In [1]: import numpy as np

In [2]: np.set_printoptions(suppress=True, linewidth=120)

In [3]: tidy = lambda a: np.round(a, 2) + 0

In [4]: A2 = np.array([[-1.3], [-0.6]])

In [5]: cent = np.array([[0.3, -0.1, 0.3, -0.8]])

In [6]: data = A2 @ cent

In [7]: print(data)
[[-0.39  0.13 -0.39  1.04]
 [-0.18  0.06 -0.18  0.48]]

In [8]: # column 2 repeats column 0

In [9]: left, sv, VT = np.linalg.svd(data)

In [10]: V = VT[:(sv > 1e-8).sum()]

In [11]: rng = np.random.default_rng(48653)

In [12]: x = data[1] + 5 * data[0] + rng.integers(2) * np.eye(4)[2]

In [13]: print(tidy(x))
[-2.13  0.71 -1.13  5.68]

In [14]: print(tidy(V.T @ V))
[[ 0.11 -0.04  0.11 -0.29]
 [-0.04  0.01 -0.04  0.1 ]
 [ 0.11 -0.04  0.11 -0.29]
 [-0.29  0.1  -0.29  0.77]]

In [15]: print(np.linalg.matrix_rank(np.vstack([data, x])))
2

In [16]: print(tidy(np.linalg.norm(x - V.T @ V @ x)))
0.94

In [17]: t3 = np.stack([data, 4 * data, data[::-1]])

In [18]: print((t3 @ data.T).shape)
(3, 2, 2)

In [19]: print(tidy(t3.sum(axis=0)))
[[-2.13  0.71 -2.13  5.68]
 [-1.29  0.43 -1.29  3.44]]

In [20]: print(tidy(np.einsum("bij,cij->bc", t3, t3)))
[[ 1.7   6.81  1.29]
 [ 6.81 27.22  5.18]
 [ 1.29  5.18  1.7 ]]

In [21]: print(np.linalg.matrix_rank(t3))
[1 1 1]

In [22]: print(np.linalg.matrix_rank(t3.reshape(3, -1)))
2

In [23]: print(tidy(np.linalg.norm(t3, axis=(1, 2))))
[1.3  5.22 1.3 ]

In [24]: print(np.allclose(data[:-1].T @ np.linalg.lstsq(data[:-1].T, data[-1])[0], data[-1]))
True

In [25]: print(tidy(data @ np.linalg.pinv(data) @ data))
[[-0.39  0.13 -0.39  1.04]
 [-0.18  0.06 -0.18  0.48]]

In [26]: G = data.T @ data

In [27]: print(tidy(np.linalg.eigvalsh(G)[::-1]))
[1.7 0.  0.  0. ]

In [28]: print((data @ data.T).shape)
(2, 2)

In [29]: print(tidy(G))
[[ 0.18 -0.06  0.18 -0.49]
 [-0.06  0.02 -0.06  0.16]
 [ 0.18 -0.06  0.18 -0.49]
 [-0.49  0.16 -0.49  1.31]]

In [30]: A2 = np.array([[1, 0, 0], [0, 2, 2], [2, 2, 0], [2, 0, 0]])

In [31]: print(tidy(np.einsum("ik,kj->ij", data, A2)))
[[ 0.91 -0.52  0.26]
 [ 0.42 -0.24  0.12]]

In [32]: print(tidy(A2.T @ data.T))
[[ 0.91  0.42]
 [-0.52 -0.24]
 [ 0.26  0.12]]

In [33]: print(tidy(np.einsum("ij,ij->i", data, data)))
[1.4 0.3]

In [34]: print(np.linalg.matrix_rank(np.vstack([data, A2.T])))
4

In [35]: print(tidy(data @ A2))
[[ 0.91 -0.52  0.26]
 [ 0.42 -0.24  0.12]]

In [36]: print(np.vstack([data, A2.T]).shape)
(5, 4)

In [37]: print(np.linalg.matrix_rank(data @ A2))
1
